In [1]: import numpy as np

In [2]: np.set_printoptions(precision=2, suppress=True, linewidth=100)

In [3]: M = np.array([[-2, -1, -2, 2, 3, 1, 2, 2, 1, 1],
   ...:     [-3, -3, 1, -2, -2, -1, -2, -1, -3, 1],
   ...:     [-3, -1, 1, 3, 3, 1, 3, -2, 2, 2],
   ...:     [2, -1, 0, 0, -3, -1, -1, -3, 3, 1],
   ...:     [-2, 2, 2, 3, -3, -3, 3, 1, 0, -2],
   ...:     [0, 1, 0, 3, 2, -2, -1, -2, 3, -3],
   ...:     [-3, -3, -3, -3, 2, -1, -3, 0, 2, -1],
   ...:     [1, 3, 3, -2, -2, 0, -3, 2, 0, -3]])

In [4]: M[6] = M[4]

In [5]: M
Out[5]: 
array([[-2, -1, -2,  2,  3,  1,  2,  2,  1,  1],
       [-3, -3,  1, -2, -2, -1, -2, -1, -3,  1],
       [-3, -1,  1,  3,  3,  1,  3, -2,  2,  2],
       [ 2, -1,  0,  0, -3, -1, -1, -3,  3,  1],
       [-2,  2,  2,  3, -3, -3,  3,  1,  0, -2],
       [ 0,  1,  0,  3,  2, -2, -1, -2,  3, -3],
       [-2,  2,  2,  3, -3, -3,  3,  1,  0, -2],
       [ 1,  3,  3, -2, -2,  0, -3,  2,  0, -3]])

In [6]: # row 6 repeats row 4

In [7]: [round(float(x), 2) for x in np.linalg.svd(M, compute_uv=False)[:3]]
Out[7]: [10.73, 10.43, 7.44]

In [8]: np.argsort(-np.linalg.norm(M, axis=0).round(6), kind="stable")[:3]
Out[8]: array([4, 3, 6])

In [9]: blk = np.stack([M, 2 * M, M[::-1]])

In [10]: blk.sum(axis=0)
Out[10]: 
array([[ -5,   0,  -3,   4,   7,   3,   3,   8,   3,   0],
       [-11,  -7,   5,  -3,  -9,  -6,  -3,  -2,  -9,   1],
       [ -9,  -2,   3,  12,  11,   1,   8,  -8,   9,   3],
       [  4,  -1,   2,   3, -12,  -6,   0,  -8,   9,   1],
       [ -4,   5,   6,   9, -12, -10,   8,   0,   3,  -5],
       [ -3,   2,   1,  12,   9,  -5,   0,  -8,  11,  -7],
       [ -9,   3,   7,   7, -11, -10,   7,   2,  -3,  -5],
       [  1,   8,   7,  -4,  -3,   1,  -7,   8,   1,  -8]])
